>>> import numpy as np
>>> import numpy.linalg as la
>>> np.set_printoptions(precision=3, suppress=True, linewidth=120, floatmode="fixed")
>>> J = np.load("m.npy")
>>> J
array([[-121,    2,    0,   -1],
       [   2,  -20,    0,    0],
       [  -2,    2,  -82,   -2],
       [   0,    0,    0,  138]])
>>> def softmax(z):
...     e = np.exp(z - z.max(axis=-1, keepdims=True))
...     return e / e.sum(axis=-1, keepdims=True)
... 
>>> np.round(softmax(J[2] + -3), 3) + 0
array([0.018, 0.965, 0.000, 0.018])
>>> np.round(softmax(J[2]), 3) + 0
array([0.018, 0.965, 0.000, 0.018])
>>> np.round(softmax(10 * J[2]), 3) + 0
array([0.000, 1.000, 0.000, 0.000])
>>> scores = J @ J.T / np.sqrt(4)
>>> np.round(softmax(scores), 3) + 0
array([[1.000, 0.000, 0.000, 0.000],
       [0.000, 1.000, 0.000, 0.000],
       [0.000, 0.000, 1.000, 0.000],
       [0.000, 0.000, 0.000, 1.000]])
>>> np.round(softmax(scores + np.triu(np.full(scores.shape, -np.inf), 1)), 3) + 0
array([[1.000, 0.000, 0.000, 0.000],
       [0.000, 1.000, 0.000, 0.000],
       [0.000, 0.000, 1.000, 0.000],
       [0.000, 0.000, 0.000, 1.000]])
>>> softmax(scores)[2] @ J
array([ -2.000,   2.000, -82.000,  -2.000])
>>> W0 = np.load("run19.npy")
>>> W0
array([[-1.000,  1.000,  0.000],
       [ 0.000, -1.000,  1.000],
       [ 0.000,  0.000, -1.000]])
>>> u = np.array([0, 2, 1])
>>> np.cross(J[3, :3], J[1, :3])
array([0, 0, 0])
>>> np.polyval(u, J[3])
array([  1,   1,   1, 277])
>>> np.convolve(J[3], u)
array([  0,   0,   0,   0, 276, 138])
>>> Q = W0.astype(float).copy()
>>> for j in range(3):
...     Q[:, j] -= Q[:, :j] @ (Q[:, :j].T @ Q[:, j])
...     Q[:, j] /= la.norm(Q[:, j])
... 
>>> Q.T @ Q
array([[1.000, 0.000, 0.000],
       [0.000, 1.000, 0.000],
       [0.000, 0.000, 1.000]])
>>> Q.T @ W0
array([[ 1.000, -1.000,  0.000],
       [ 0.000,  1.000, -1.000],
       [ 0.000,  0.000,  1.000]])
>>> Q, Rm = la.qr(W0)
>>> Rm
array([[-1.000,  1.000,  0.000],
       [ 0.000, -1.000,  1.000],
       [ 0.000,  0.000, -1.000]])
>>> np.trace(Q @ Q.T)
np.float64(3.0)
>>> M2 = np.array([[3, 1, -4, -3], [-1, 2, 1, 1], [-3, 0, 0, -1], [3, 5, -1, 4]])
>>> M = M2 + M2.T
>>> M
array([[ 6,  0, -7,  0],
       [ 0,  4,  1,  6],
       [-7,  1,  0, -2],
       [ 0,  6, -2,  8]])
>>> # symmetric, so the eigenvalues are real
>>> ev, evecs = la.eigh(M)
>>> np.unique(ev.round(6) + 0, return_counts=True)[1]
array([1, 1, 1, 1])
>>> la.svd(M, compute_uv=False)
array([12.551, 10.543,  5.226,  0.133])
>>> np.round(evecs @ np.diag(ev) @ evecs.T, 3) + 0
array([[ 6.000,  0.000, -7.000,  0.000],
       [ 0.000,  4.000,  1.000,  6.000],
       [-7.000,  1.000,  0.000, -2.000],
       [ 0.000,  6.000, -2.000,  8.000]])
>>> np.round(evecs.T @ M @ evecs, 3) + 0
array([[-5.226,  0.000,  0.000,  0.000],
       [ 0.000,  0.133,  0.000,  0.000],
       [ 0.000,  0.000, 10.543,  0.000],
       [ 0.000,  0.000,  0.000, 12.551]])
>>> np.abs(evecs[:, -1])
array([0.222, 0.531, 0.207, 0.791])
>>> la.eigvalsh(M @ M)
array([  0.018,  27.315, 111.151, 157.516])
>>> np.abs(evecs[:, -1]).round(6).argmax()
np.int64(3)
>>> np.round(evecs.T @ evecs, 3) + 0
array([[1.000, 0.000, 0.000, 0.000],
       [0.000, 1.000, 0.000, 0.000],
       [0.000, 0.000, 1.000, 0.000],
       [0.000, 0.000, 0.000, 1.000]])
